$ python3 -q
>>> import numpy as np
>>> from numpy import linalg as LA
>>> np.set_printoptions(precision=3, suppress=True, linewidth=160, floatmode="fixed")
>>> rd = lambda a: np.round(a, 3) + 0
>>> J = np.loadtxt("out1.csv", delimiter=",")
>>> print(J)
[[  1.000  -3.000   9.000 -27.000]
 [  1.000  -2.000   4.000  -8.000]
 [  1.000  -1.000   1.000  -1.000]
 [  1.000   0.000   0.000   0.000]
 [  1.000   1.000   1.000   1.000]
 [  1.000   2.000   4.000   8.000]
 [  1.000   3.000   9.000  27.000]
 [  1.000   4.000  16.000  64.000]
 [  1.000   5.000  25.000 125.000]
 [  1.000   6.000  36.000 216.000]
 [  1.000   7.000  49.000 343.000]
 [  1.000   8.000  64.000 512.000]
 [  1.000   9.000  81.000 729.000]]
>>> # column 3 dominates
>>> other = np.c_[J[:, :1] @ np.array([[-3]]), np.array([-1, 1, 1, 0, 1, 0, -2, 2, 1, 2, 1, 2, 0])]
>>> print(other)
[[-3.000 -1.000]
 [-3.000  1.000]
 [-3.000  1.000]
 [-3.000  0.000]
 [-3.000  1.000]
 [-3.000  0.000]
 [-3.000 -2.000]
 [-3.000  2.000]
 [-3.000  1.000]
 [-3.000  2.000]
 [-3.000  1.000]
 [-3.000  2.000]
 [-3.000  0.000]]
>>> print(rd(LA.norm(other - J @ LA.lstsq(J, other)[0], axis=0)))
[0.000 3.836]
>>> print(LA.matrix_rank(np.c_[J, other]))
5
>>> print(rd(LA.lstsq(J, other[:, 0])[0]))
[-3.000  0.000  0.000  0.000]
>>> hat = J @ LA.solve(J.T @ J, J.T)
>>> print(rd(np.diag(hat)))
[0.728 0.275 0.230 0.251 0.235 0.195 0.175 0.195 0.235 0.251 0.230 0.275 0.728]
>>> print(rd(np.trace(hat)))
4.0
>>> x0 = np.array([6, -4, -4, -3])
>>> target = J @ x0
>>> print(rd(LA.lstsq(J, target)[0]))
[ 6.000 -4.000 -4.000 -3.000]
>>> rng = np.random.default_rng(269)
>>> target = target + 0.05 * rng.normal(size=13)
>>> print(rd(target))
[   63.043    21.968     9.071     5.996    -4.946   -41.868  -122.908  -265.963  -489.011  -809.947 -1247.075 -1818.047 -2540.932]
>>> beta, *_ = LA.lstsq(J, target)
>>> print(rd(beta))
[ 6.067 -3.994 -4.005 -3.000]
>>> print(rd(LA.norm(target - J @ beta)))
0.182
>>> print(beta.round())
[ 6.000 -4.000 -4.000 -3.000]
>>> print([round(float(LA.norm(LA.solve(J.T @ J + lam * np.eye(4), J.T @ target))), 2) for lam in (0, 1, 10, 100)])
[8.82, 7.91, 6.02, 4.81]
>>> print(rd(J.T @ (target - J @ beta)))
[0.000 0.000 0.000 0.000]
>>> print(np.argsort(-LA.norm(J, axis=0).round(6), kind="stable")[:3])
[3 2 1]
>>> M = np.load("block14.npy")
>>> print(M)
[[ 0  3 -3 -1 -3 -2]
 [-3  0 -4 -3  1 -4]
 [ 3  4  0 -3  1 -3]
 [ 1  3  3  0 -1 -1]
 [ 3 -1 -1  1  0  0]
 [ 2  4  3  1  0  0]]
>>> lab = rng.permutation(6)
>>> other = M[:, lab] * rng.choice([-1, 1], 6)
>>> print(other)
[[ 3  0 -1 -3 -3 -2]
 [ 4  3 -3  0  1 -4]
 [ 0 -3 -3 -4  1 -3]
 [-3 -1  0 -3 -1 -1]
 [ 1 -3  1  1  0  0]
 [-3 -2  1 -4  0  0]]
>>> Uu, _, VT = LA.svd(M.T @ other)
>>> print(rd(Uu @ VT))
[[ 0.000 -1.000  0.000  0.000  0.000  0.000]
 [ 0.000  0.000  0.000 -1.000  0.000  0.000]
 [-1.000  0.000  0.000  0.000  0.000  0.000]
 [ 0.000  0.000  1.000  0.000  0.000  0.000]
 [ 0.000  0.000  0.000  0.000  1.000  0.000]
 [ 0.000  0.000  0.000  0.000  0.000  1.000]]
>>> print(rd(LA.lstsq(M, other)[0]))
[[ 0.000 -1.000  0.000  0.000  0.000  0.000]
 [ 0.000  0.000  0.000 -1.000  0.000  0.000]
 [-1.000  0.000  0.000  0.000  0.000  0.000]
 [ 0.000  0.000  1.000  0.000  0.000  0.000]
 [ 0.000  0.000  0.000  0.000  1.000  0.000]
 [ 0.000  0.000  0.000  0.000  0.000  1.000]]
>>> x0 = np.array([-3, 0, 1, -2, 1, -3])
>>> print(rd(LA.eigvals(M).real))
[0.000 0.000 0.000 0.000 0.000 0.000]
>>> print(rd(LA.det(M)))
1681.0
>>> q = LA.solve(np.eye(6) - M, np.eye(6) + M)
>>> print(rd(LA.det(q)))
1.0
>>> other = M + rng.integers(-2, 3, (6, 4)) @ rng.integers(-2, 3, (4, 6))
>>> print(other)
[[-2 -1 -3 -3 -3  1]
 [ 4  2  0 -1 -3 -8]
 [ 4  6  0 -3  3 -4]
 [-7 -1  1 -3  2  2]
 [ 0 -1  1  3 -5 -5]
 [ 1  4  1 -1  5  3]]
>>> print(LA.matrix_rank(other - M, tol=1e-8))
4
>>> print(other - M)
[[-2 -4  0 -2  0  3]
 [ 7  2  4  2 -4 -4]
 [ 1  2  0  0  2 -1]
 [-8 -4 -2 -3  3  3]
 [-3  0  2  2 -5 -5]
 [-1  0 -2 -2  5  3]]
>>> print(rd(LA.svd(other - M, compute_uv=False)))
[16.211  8.931  4.782  1.887  0.000  0.000]
>>> r0, r1 = J[11], J[12]
>>> print(r0 @ r0)
266305.0
>>> print(r0 @ r1)
378505.0
>>> p = (r0 @ r1) / (r0 @ r0) * r0
>>> print(LA.matrix_rank(np.outer(r0, r1)))
1
>>> print(rd((r1 - p) @ r0))
0.0
>>> x0 = np.array([0, -2, 1, 2, -4, 4])
>>> h1 = np.maximum(M @ x0, 0)
>>> print(np.flatnonzero(h1 > 1e-9))
[4]
>>> print(M.T @ h1)
[ 9 -3 -3  3  0  0]
>>> print(M * (h1 > 1e-9)[:, None])
[[ 0  0  0  0  0  0]
 [ 0  0  0  0  0  0]
 [ 0  0  0  0  0  0]
 [ 0  0  0  0  0  0]
 [ 3 -1 -1  1  0  0]
 [ 0  0  0  0  0  0]]
>>> feats = -1 * np.eye(14) + np.eye(14, k=1)
>>> print(feats)
[[-1.000  1.000  0.000  0.000  0.000  0.000  0.000  0.000  0.000  0.000  0.000  0.000  0.000  0.000]
 [ 0.000 -1.000  1.000  0.000  0.000  0.000  0.000  0.000  0.000  0.000  0.000  0.000  0.000  0.000]
 [ 0.000  0.000 -1.000  1.000  0.000  0.000  0.000  0.000  0.000  0.000  0.000  0.000  0.000  0.000]
 [ 0.000  0.000  0.000 -1.000  1.000  0.000  0.000  0.000  0.000  0.000  0.000  0.000  0.000  0.000]
 [ 0.000  0.000  0.000  0.000 -1.000  1.000  0.000  0.000  0.000  0.000  0.000  0.000  0.000  0.000]
 [ 0.000  0.000  0.000  0.000  0.000 -1.000  1.000  0.000  0.000  0.000  0.000  0.000  0.000  0.000]
 [ 0.000  0.000  0.000  0.000  0.000  0.000 -1.000  1.000  0.000  0.000  0.000  0.000  0.000  0.000]
 [ 0.000  0.000  0.000  0.000  0.000  0.000  0.000 -1.000  1.000  0.000  0.000  0.000  0.000  0.000]
 [ 0.000  0.000  0.000  0.000  0.000  0.000  0.000  0.000 -1.000  1.000  0.000  0.000  0.000  0.000]
 [ 0.000  0.000  0.000  0.000  0.000  0.000  0.000  0.000  0.000 -1.000  1.000  0.000  0.000  0.000]
 [ 0.000  0.000  0.000  0.000  0.000  0.000  0.000  0.000  0.000  0.000 -1.000  1.000  0.000  0.000]
 [ 0.000  0.000  0.000  0.000  0.000  0.000  0.000  0.000  0.000  0.000  0.000 -1.000  1.000  0.000]
 [ 0.000  0.000  0.000  0.000  0.000  0.000  0.000  0.000  0.000  0.000  0.000  0.000 -1.000  1.000]
 [ 0.000  0.000  0.000  0.000  0.000  0.000  0.000  0.000  0.000  0.000  0.000  0.000  0.000 -1.000]]
>>> print(rd(np.abs(LA.eigvals(feats)).max()))
1.0
>>> print(rd(np.sort(np.abs(LA.eigvals(feats)))))
[1.000 1.000 1.000 1.000 1.000 1.000 1.000 1.000 1.000 1.000 1.000 1.000 1.000 1.000]
>>> print(np.trace(feats))
-14.0
>>> print(np.allclose(feats @ feats.T, feats.T @ feats))
False
>>> LA.determinant(feats)
Traceback (most recent call last):
  File "<python-input-63>", line 1, in <module>
    LA.determinant(feats)
    ^^^^^^^^^^^^^^
AttributeError: module 'numpy.linalg' has no attribute 'determinant'
>>> K = np.loadtxt("run1.csv", delimiter=",")
>>> print(K)
[[  0.000   0.000   0.000   0.000   0.000   0.000   0.000   0.000   0.000   0.000   0.000   0.000   0.000   0.000]
 [  4.000   2.000   6.000  10.000   2.000   8.000   6.000   2.000   6.000   6.000   8.000  10.000   6.000  10.000]
 [ -2.000  -1.000  -3.000  -5.000  -1.000  -4.000  -3.000  -1.000  -3.000  -3.000  -4.000  -5.000  -3.000  -5.000]
 [  2.000   1.000   3.000   5.000   1.000   4.000   3.000   1.000   3.000   3.000   4.000   5.000   3.000   5.000]
 [  0.000   0.000   0.000   0.000   0.000   0.000   0.000   0.000   0.000   0.000   0.000   0.000   0.000   0.000]
 [ -4.000  -2.000  -6.000 -10.000  -2.000  -8.000  -6.000  -2.000  -6.000  -6.000  -8.000 -10.000  -6.000 -10.000]
 [  0.000   0.000   0.000   0.000   0.000   0.000   0.000   0.000   0.000   0.000   0.000   0.000   0.000   0.000]
 [ -4.000  -2.000  -6.000 -10.000  -2.000  -8.000  -6.000  -2.000  -6.000  -6.000  -8.000 -10.000  -6.000 -10.000]
 [ -4.000  -2.000  -6.000 -10.000  -2.000  -8.000  -6.000  -2.000  -6.000  -6.000  -8.000 -10.000  -6.000 -10.000]
 [ -2.000  -1.000  -3.000  -5.000  -1.000  -4.000  -3.000  -1.000  -3.000  -3.000  -4.000  -5.000  -3.000  -5.000]
 [ -2.000  -1.000  -3.000  -5.000  -1.000  -4.000  -3.000  -1.000  -3.000  -3.000  -4.000  -5.000  -3.000  -5.000]]
>>> # rows 0 and 4 are equal
>>> print(LA.lstsq(K[:-1].T, K[-1])[2])
1
>>> print(np.abs(np.diag(LA.qr(K)[1])) > 1e-9)
[ True False False False False False False False False False False]
>>> print(np.allclose(K[:-1].T @ LA.lstsq(K[:-1].T, K[-1])[0], K[-1]))
True
>>> X = np.load("a.npy")
>>> print(X)
[[-3 -6 -4 -3 -9 -5 -8 -5 -6]
 [-3 -6 -4 -3 -9 -5 -8 -5 -6]
 [-3 -6 -4 -3 -9 -5 -8 -5 -6]
 [ 7  4  6  7  1  5  2  5  4]]
>>> # rows 0 and 1 are equal
>>> Uu, sigma, VT = LA.svd(X)
>>> print(np.argmax(sigma[:-1] / (sigma[1:] + 1e-6)) + 1)
2
>>> print(rd(sigma))
[32.167  9.450  0.000  0.000]
>>> other = Uu[:, :2] @ np.diag(sigma[:2]) @ VT[:2]
>>> print(rd(other))
[[-3.000 -6.000 -4.000 -3.000 -9.000 -5.000 -8.000 -5.000 -6.000]
 [-3.000 -6.000 -4.000 -3.000 -9.000 -5.000 -8.000 -5.000 -6.000]
 [-3.000 -6.000 -4.000 -3.000 -9.000 -5.000 -8.000 -5.000 -6.000]
 [ 7.000  4.000  6.000  7.000  1.000  5.000  2.000  5.000  4.000]]
>>> print(LA.matrix_rank(other))
2
>>> print(LA.matrix_rank(X, rtol=0.05))
2
>>> print(rd(np.abs(X - other).max()))
0.0
